>>> import numpy as np
>>> np.set_printoptions(precision=2, suppress=True, linewidth=140)
>>> tidy = lambda a: np.round(a, 2) + 0
>>> W0 = np.load("sample9.npy")
>>> W0
array([[  1.1,  -0.1,  -0.3,  -1.5,   0.4,  -0.6],
       [  1.8,   0.3,  -0.2,   0. ,  -0.1,  -0.1],
       [ -0.4,   0.7,   0.3,   0.1,  -0.3,   0.2],
       [ -0.6,  -0.8,  -0.4,   0.2,  -0.6,  -0.8],
       [  0.5,   1.5,   0.3,  -1.2,   0. ,   0.7],
       [ -2.3,   0.8,  -0.6,  -0.8,  -1. ,  -0.3],
       [  1.2,   0.2,   0.6,  -2.1,   1. ,   0.8],
       [  0.6,   0.4,   1.1,   0.1,  -1.4,  -0.3],
       [ -1.5,   0.8,  -2. ,  -0.4,  -0.2,   0. ],
       [-10. ,  11. , -31. ,  10. ,   8. ,  -5. ],
       [  0.4,  -1.6,  -0.4,   1.9,   0.5,  -0.5],
       [  2.6,   1.6,   1.8,  -1. ,  -0.4,   0.9],
       [  2. ,   0.7,  -0.4,   0.7,   0. ,  -0.6],
       [ -0.4,   0.3,   1.2,   1. ,  -0.9,   2.3],
       [  1.4,   0.6,  -1.4,  -1.8,   0. ,   0. ],
       [  0.3,  -0.9,  -1.2,  -1.4,  -0.2,  -1.7],
       [ -0.2,  -0.3,  -2. ,  -0.3,  -0.9,   0. ],
       [  0.3,  -0.9,  -0.2,  -0.8,   0.4,   1.7],
       [  1. ,  -1.2,   0. ,  -2.1,  -0.3,   0.5],
       [ -0.5,   0.1,   1.3,   0.9,  -0.5,  -1.9],
       [  0.4,   0.7,  -0.9,   1.1,  -0.7,  -0.8],
       [ -0.6,  -1.1,  -0.2,   0.9,  -0.2,  -0.8],
       [  0.3,  -0.4,   0.9,   1.4,  -0.3,   0.9],
       [ -0.3,  -1. ,  -0.1,  -0.8,  -0.8,   1.6],
       [ -0.9,  -1.8,  -2.5,   0.2,   0. ,   1.1],
       [  0.6,  -0.7,  -0.8,   1.1,   0.8,  -0.4],
       [ -0.5,  -0.3,  -0.3,  -0.2,   0. ,  -0.9]])
>>> G = np.cov(W0, rowvar=False)
>>> G.shape
(6, 6)
>>> np.argsort(-W0.std(axis=0).round(6), kind="stable")
array([2, 1, 3, 0, 4, 5])
>>> tidy(np.polyfit(W0[:, 1], W0[:, 0], 1))
array([-0.74,  0.1 ])
>>> tidy(np.corrcoef(W0.T))
array([[ 1.  , -0.77,  0.89, -0.82, -0.78,  0.64],
       [-0.77,  1.  , -0.89,  0.77,  0.84, -0.64],
       [ 0.89, -0.89,  1.  , -0.85, -0.94,  0.71],
       [-0.82,  0.77, -0.85,  1.  ,  0.8 , -0.67],
       [-0.78,  0.84, -0.94,  0.8 ,  1.  , -0.66],
       [ 0.64, -0.64,  0.71, -0.67, -0.66,  1.  ]])
>>> tidy(np.linalg.eigvalsh(G)[::-1])
array([51.76,  1.42,  1.13,  0.91,  0.79,  0.23])
>>> f = np.array([2, 3, 2])
>>> tidy(np.correlate(W0[19], W0[18], "full"))
array([-0.25,  0.2 ,  1.67, -0.15, -2.65, -3.31,  0.16,  4.21,  1.5 ,  1.78, -1.9 ])
>>> tidy(np.convolve(W0[19], f))
array([-1. , -1.3,  1.9,  5.9,  4.3, -3.5, -6.7, -3.8])
>>> q, vecs = np.linalg.qr(W0[:, :1])[0], np.linalg.qr(W0[:, 1:])[0]
>>> sigma = np.linalg.svd(q.T @ vecs, compute_uv=False)
>>> tidy(np.degrees(np.arccos(sigma.clip(0, 1))))
array([25.84])
>>> (sigma > 0.9).sum()
np.int64(1)
>>> tidy(np.linalg.norm(W0))
np.float64(38.97)
>>> np.unravel_index(np.abs(W0).argmax(), W0.shape)
(np.int64(9), np.int64(2))
>>> W0[:, 6]
Traceback (most recent call last):
  File "<python-input-20>", line 1, in <module>
    W0[:, 6]
    ~~^^^^^^
IndexError: index 6 is out of bounds for axis 1 with size 6
>>> np.count_nonzero(W0)
np.int64(152)
>>> M2 = np.array([[1, 2], [6, 6], [2, 8], [8, 3], [2, 0], [7, 8]])
>>> np.linalg.matrix_rank(np.vstack([W0, M2.T]))
np.int64(6)
>>> np.linalg.matrix_rank(W0 @ M2)
np.int64(2)
>>> M2 = np.array([[8, 8, 2, 5, 4, 8, 5],
...     [9, 6, 0, 1, 7, 9, 3],
...     [9, 4, 1, 2, 8, 5, 8],
...     [1, 7, 7, 5, 5, 7, 7],
...     [3, 7, 5, 9, 1, 5, 0],
...     [6, 7, 1, 2, 8, 1, 3],
...     [4, 0, 7, 5, 6, 6, 2]])
>>> E = np.triu(M2, 1)
>>> E
array([[0, 8, 2, 5, 4, 8, 5],
       [0, 0, 0, 1, 7, 9, 3],
       [0, 0, 0, 2, 8, 5, 8],
       [0, 0, 0, 0, 5, 7, 7],
       [0, 0, 0, 0, 0, 5, 0],
       [0, 0, 0, 0, 0, 0, 3],
       [0, 0, 0, 0, 0, 0, 0]])
>>> r = np.linalg.matrix_rank(E)
>>> r
np.int64(5)
>>> null = np.linalg.svd(E)[2][r:].T
>>> [int(np.linalg.matrix_rank(E[:, :j + 1])) for j in range(7)]
[0, 1, 1, 2, 3, 4, 5]
>>> np.linalg.matrix_rank(E.T @ E), np.linalg.matrix_rank(E @ E.T)
(np.int64(5), np.int64(5))
>>> [int(np.linalg.matrix_rank(np.delete(E, i, axis=0))) for i in range(7)]
[4, 5, 5, 5, 5, 5, 5]
>>> left, sigma, Vt = np.linalg.svd(E)
>>> vecs = Vt[:(sigma > 1e-8).sum()]
>>> rng = np.random.default_rng(339472)
>>> vec = E[6] + 4 * E[5] + rng.integers(2) * np.eye(7)[3]
>>> vec
array([ 0.,  0.,  0.,  1.,  0.,  0., 12.])
>>> tidy(np.linalg.norm(vec - vecs.T @ vecs @ vec))
np.float64(0.0)
>>> tidy(vecs.T @ vecs)
array([[0.  , 0.  , 0.  , 0.  , 0.  , 0.  , 0.  ],
       [0.  , 0.94, 0.24, 0.  , 0.  , 0.  , 0.  ],
       [0.  , 0.24, 0.06, 0.  , 0.  , 0.  , 0.  ],
       [0.  , 0.  , 0.  , 1.  , 0.  , 0.  , 0.  ],
       [0.  , 0.  , 0.  , 0.  , 1.  , 0.  , 0.  ],
       [0.  , 0.  , 0.  , 0.  , 0.  , 1.  , 0.  ],
       [0.  , 0.  , 0.  , 0.  , 0.  , 0.  , 1.  ]])
